In [1]: import numpy as np

In [2]: np.set_printoptions(precision=2, suppress=True, linewidth=200, sign=" ")

In [3]: def rd(a):
   ...:     return np.round(a, 2) + 0
   ...: 

In [4]: K = np.load("dump.npy")

In [5]: K
Out[5]: 
array([[  0,   0,   0],
       [  0,   0,   0],
       [ 34,  31,  26],
       [ 42,  39,  32],
       [  0,   0,   0],
       [ 10,   7,   8],
       [  0,   0,   0],
       [  0,   0,   0],
       [  0,   0,   0],
       [ 42,  39,  32],
       [ 18,  15,  14],
       [ 10,   7,   8],
       [ 10,   7,   8],
       [ 18,  15,  14],
       [  0,   0,   0],
       [  2,   0,   2],
       [ 26,  23,  20],
       [  0,   0,   0],
       [  0,   0,   0],
       [ 10,   7,   8],
       [ 42,  39,  32],
       [  0,   0,   0],
       [  0,   0,   0],
       [  0,   0,   0],
       [  2,   0,   2],
       [  0,   0,   0],
       [  0,   0,   0],
       [ 34,  31,  26]])

In [6]: # rows 0 and 1 are equal

In [7]: Ac = (K - K.mean(axis=0)) / K.std(axis=0)

In [8]: np.argwhere(np.abs(Ac) > 2)
Out[8]: 
array([[  3,   0],
       [  3,   1],
       [  3,   2],
       [  9,   0],
       [  9,   1],
       [  9,   2],
       [ 20,   0],
       [ 20,   1],
       [ 20,   2]])

In [9]: beta = np.linalg.lstsq(np.delete(Ac, 0, axis=1), Ac[:, 0])[0]

In [10]: rd(1 - np.var(Ac[:, 0] - np.delete(Ac, 0, axis=1) @ beta))
Out[10]: np.float64(1.0)

In [11]: data = np.load("out15.npy")

In [12]: data
Out[12]: 
array([[-0.1, -0.1, -0.3, -1.4, -0.8],
       [ 0.6,  1.1, -0.9,  0.5,  0.6],
       [-0.4,  1.6,  1.1,  0.7,  0.4],
       [ 0.9, -1.6, -2.2, -0.7,  0.5],
       [-1.1, -1. ,  0.3,  0.5, -0.5]])

In [13]: Q, r_ = np.linalg.qr(K)

In [14]: np.allclose(r_.T @ r_, K.T @ K)
Out[14]: True

In [15]: Q.shape, r_.shape
Out[15]: ((28, 3), (3, 3))

In [16]: rd(Q @ r_)
Out[16]: 
array([[  0.,   0.,   0.],
       [  0.,   0.,   0.],
       [ 34.,  31.,  26.],
       [ 42.,  39.,  32.],
       [  0.,   0.,   0.],
       [ 10.,   7.,   8.],
       [  0.,   0.,   0.],
       [  0.,   0.,   0.],
       [  0.,   0.,   0.],
       [ 42.,  39.,  32.],
       [ 18.,  15.,  14.],
       [ 10.,   7.,   8.],
       [ 10.,   7.,   8.],
       [ 18.,  15.,  14.],
       [  0.,   0.,   0.],
       [  2.,   0.,   2.],
       [ 26.,  23.,  20.],
       [  0.,   0.,   0.],
       [  0.,   0.,   0.],
       [ 10.,   7.,   8.],
       [ 42.,  39.,  32.],
       [  0.,   0.,   0.],
       [  0.,   0.,   0.],
       [  0.,   0.,   0.],
       [  2.,   0.,   2.],
       [  0.,   0.,   0.],
       [  0.,   0.,   0.],
       [ 34.,  31.,  26.]])
